$ python3 -q
>>> import numpy as np
>>> from numpy import linalg as LA
>>> np.set_printoptions(suppress=True, linewidth=200)
>>> C = np.array([[-1, 2, -2, -1, 1],
...     [0, 0, 2, -1, 0],
...     [-2, -2, 0, -1, 2],
...     [0, 0, -2, -2, -1],
...     [2, -2, 2, 2, -1]])
>>> rng = np.random.default_rng(900)
>>> F = (rng.random((20, 5)) < 0.25) @ C
>>> F
array([[-1,  2, -2, -4,  0],
       [-2, -2,  0, -1,  2],
       [-1, -2,  2, -1,  2],
       [ 0,  0, -2, -2, -1],
       [-2, -2,  0, -1,  2],
       [-3,  0, -2, -2,  3],
       [-2, -2,  0, -4,  1],
       [-2, -2,  0, -4,  1],
       [ 0,  0,  0,  0,  0],
       [ 0,  0,  0,  0,  0],
       [ 0,  0,  2, -1,  0],
       [-1,  2, -4, -3,  0],
       [ 0, -4,  4,  0,  1],
       [ 2, -2,  4,  1, -1],
       [ 2, -2,  2,  2, -1],
       [ 1,  0,  0,  1,  0],
       [-2, -2,  0, -1,  2],
       [ 0,  0,  0,  0,  0],
       [ 0,  0, -2, -2, -1],
       [-1,  2, -2, -1,  1]])
>>> Uu, sv, Vt = LA.svd(F, full_matrices=False)
>>> np.round(np.cumsum(sv ** 2) / np.sum(sv ** 2), 3)
array([0.52 , 0.879, 0.967, 0.997, 1.   ])
>>> np.allclose(Uu * sv @ Vt, F)
True
>>> def softmax(z):
...     e = np.exp(z - z.max(axis=-1, keepdims=True))
...     return e / e.sum(axis=-1, keepdims=True)
... 
>>> np.round(softmax(F[11]), 3)
array([0.042, 0.837, 0.002, 0.006, 0.113])
>>> np.round(softmax(F[11] + -3), 3)
array([0.042, 0.837, 0.002, 0.006, 0.113])
>>> np.round(softmax(F).sum(axis=1), 3)
array([1., 1., 1., 1., 1., 1., 1., 1., 1., 1., 1., 1., 1., 1., 1., 1., 1., 1., 1., 1.])
>>> np.round(softmax(10 * F[11]), 3) + 0
array([0., 1., 0., 0., 0.])
>>> att = F @ F.T / np.sqrt(5)
>>> np.round(softmax(att)[11] @ F, 3)
array([-1.004,  1.991, -3.795, -3.089,  0.009])
>>> X = np.load("layer8.npy")
>>> X
array([[ 20.757, -29.298, -19.056,  30.471,  -0.331,  30.775],
       [ 19.373, -30.821, -18.798,  28.473,   0.829,  31.134],
       [ 19.977, -28.617, -20.114,  29.143,  -1.273,  27.718],
       [ 19.885, -31.065, -18.342,  29.608,   0.263,  30.687],
       [ 20.141, -28.396, -20.94 ,  30.104,   0.709,  29.694],
       [ 20.819, -28.317, -20.368,  28.877,   0.17 ,  31.087],
       [ 18.953, -29.962, -19.765,  30.645,  -1.182,  29.503],
       [ 18.902, -30.981, -20.244,  30.236,   0.277,  32.151],
       [ 19.965, -30.063, -18.158,  29.291,   1.122,  28.325],
       [ 19.855, -29.826, -20.889,  30.48 ,   0.673,  32.73 ],
       [ 22.768, -28.758, -19.361,  27.778,  -1.432,  30.568],
       [ 20.061, -29.015, -18.883,  30.458,   1.71 ,  29.651]])
>>> ang = np.radians(135)
>>> R = np.eye(6)
>>> R[1, 1] = R[5, 5] = np.cos(ang)
>>> R[1, 5], R[5, 1] = -np.sin(ang), np.sin(ang)
>>> R.round(3)
array([[ 1.   ,  0.   ,  0.   ,  0.   ,  0.   ,  0.   ],
       [ 0.   , -0.707,  0.   ,  0.   ,  0.   , -0.707],
       [ 0.   ,  0.   ,  1.   ,  0.   ,  0.   ,  0.   ],
       [ 0.   ,  0.   ,  0.   ,  1.   ,  0.   ,  0.   ],
       [ 0.   ,  0.   ,  0.   ,  0.   ,  1.   ,  0.   ],
       [ 0.   ,  0.707,  0.   ,  0.   ,  0.   , -0.707]])
>>> M2 = X @ R.T
>>> np.allclose(LA.norm(X, axis=1), LA.norm(M2, axis=1))
True
>>> np.round(np.abs(M2 - X).max(axis=0), 3)
array([ 0.   , 31.332,  0.   ,  0.   ,  0.   , 76.964])
>>> np.round(R.sum(axis=0), 3) + 0
array([ 1.   ,  0.   ,  1.   ,  1.   ,  1.   , -1.414])
>>> R.shape
(6, 6)
>>> np.round(R - R[0], 3)
array([[ 0.   ,  0.   ,  0.   ,  0.   ,  0.   ,  0.   ],
       [-1.   , -0.707,  0.   ,  0.   ,  0.   , -0.707],
       [-1.   ,  0.   ,  1.   ,  0.   ,  0.   ,  0.   ],
       [-1.   ,  0.   ,  0.   ,  1.   ,  0.   ,  0.   ],
       [-1.   ,  0.   ,  0.   ,  0.   ,  1.   ,  0.   ],
       [-1.   ,  0.707,  0.   ,  0.   ,  0.   , -0.707]])
>>> np.abs(R).max()
np.float64(1.0)
